% python3 -q
>>> import numpy as np
>>> import numpy.linalg as la
>>> np.set_printoptions(precision=3, suppress=True, linewidth=100)
>>> X = np.array([[19, 12, 8, 9, 16, 8],
...     [12, 14, 7, 3, 13, 8],
...     [8, 7, 7, 3, 8, 2],
...     [9, 3, 3, 7, 9, 2],
...     [16, 13, 8, 9, 21, 7],
...     [8, 8, 2, 2, 7, 7]])
>>> rng = np.random.default_rng(777631)
>>> z = rng.permutation(6)
>>> print(z)
[2 5 1 0 3 4]
>>> M2 = X[z][:, z]
>>> print(np.round(la.det(M2), 3), np.round(la.det(X[z]), 3))
466.0 -466.0
>>> print(np.trace(M2))
75
>>> print(np.sort(np.abs(la.eigvals(M2))))
[ 0.16   0.3    4.019  4.934  8.548 57.038]
>>> print(np.diag(M2))
[ 7  7 14 19  7 21]
>>> evals, V = la.eigh(X)
>>> vec = np.array([2, 0, 3, 1, 2, -2])
>>> print(vec @ X @ vec)
516
>>> print(V * np.abs(evals) @ V.T)
[[19. 12.  8.  9. 16.  8.]
 [12. 14.  7.  3. 13.  8.]
 [ 8.  7.  7.  3.  8.  2.]
 [ 9.  3.  3.  7.  9.  2.]
 [16. 13.  8.  9. 21.  7.]
 [ 8.  8.  2.  2.  7.  7.]]
>>> print(la.eigvalsh(X[1:, 1:]))
[ 0.279  1.61   4.636  8.306 41.168]
>>> print(round(vec @ X @ vec / (vec @ vec), 3), round(evals[0], 3), round(float(evals[-1]), 3))
23.455 0.16 57.038
>>> print((np.sign(V[:, -1].round(6)) == np.sign(V[0, -1].round(6))).astype(int))
[1 1 1 1 1 1]
>>> evals, V = la.eigvalsh(X)
Traceback (most recent call last):
  File "<python-input-19>", line 1, in <module>
    evals, V = la.eigvalsh(X)
    ^^^^^^^^
ValueError: too many values to unpack (expected 2)
>>> evals, V = la.eigh(X)
>>> print(V @ np.diag(evals) @ V.T)
[[19. 12.  8.  9. 16.  8.]
 [12. 14.  7.  3. 13.  8.]
 [ 8.  7.  7.  3.  8.  2.]
 [ 9.  3.  3.  7.  9.  2.]
 [16. 13.  8.  9. 21.  7.]
 [ 8.  8.  2.  2.  7.  7.]]
>>> print((evals > 1e-8).sum(), (evals < -1e-8).sum())
6 0
>>> print(la.svd(X, compute_uv=False))
[57.038  8.548  4.934  4.019  0.3    0.16 ]
>>> print(la.eigvalsh(X + 3 * np.eye(6)))
[ 3.16   3.3    7.019  7.934 11.548 60.038]
>>> M = np.load("out7.npy")
>>> print(M)
[[-1  2  1 -2  1  2  0 -1  0  1  2  1]
 [ 2 -1  2  1 -2  1  2  0 -1  0  1  2]
 [ 1  2 -1  2  1 -2  1  2  0 -1  0  1]
 [-2  1  2 -1  2  1 -2  1  2  0 -1  0]
 [ 1 -2  1  2 -1  2  1 -2  1  2  0 -1]
 [ 2  1 -2  1  2 -1  2  1 -2  1  2  0]
 [ 0  2  1 -2  1  2 -1  2  1 -2  1  2]
 [-1  0  2  1 -2  1  2 -1  2  1 -2  1]
 [ 0 -1  0  2  1 -2  1  2 -1  2  1 -2]
 [ 1  0 -1  0  2  1 -2  1  2 -1  2  1]
 [ 2  1  0 -1  0  2  1 -2  1  2 -1  2]
 [ 1  2  1  0 -1  0  2  1 -2  1  2 -1]]
>>> print(round(np.abs(la.eigvals(M)).max(), 3))
9.059
>>> print(np.trace(M))
-12
>>> print(np.allclose(M @ M.T, M.T @ M))
True
>>> print(np.allclose(M, M.T))
True
>>> M.inv()
Traceback (most recent call last):
  File "<python-input-31>", line 1, in <module>
    M.inv()
    ^^^^^
AttributeError: 'numpy.ndarray' object has no attribute 'inv'
>>> print(M @ M)
[[ 22   0  -7   9  -2   0  14   0  -9   5  10   6]
 [  0  25   0 -12  11   3   0  10  -1  -5   8  10]
 [ -7   0  22  -4 -11  15   3  -5   8   4  -5   5]
 [  9 -12  -4  25  -6 -14  15   3  -6   8  -1  -9]
 [ -2  11 -11  -6  26  -4 -14  14   3  -5  10   0]
 [  0   3  15 -14  -4  29  -4 -14  15   3   0  14]
 [ 14   0   3  15 -14  -4  29  -4 -14  15   3   0]
 [  0  10  -5   3  14 -14  -4  26  -6 -11  11  -2]
 [ -9  -1   8  -6   3  15 -14  -6  25  -4 -12   9]
 [  5  -5   4   8  -5   3  15 -11  -4  22   0  -7]
 [ 10   8  -5  -1  10   0   3  11 -12   0  25   0]
 [  6  10   5  -9   0  14   0  -2   9  -7   0  22]]
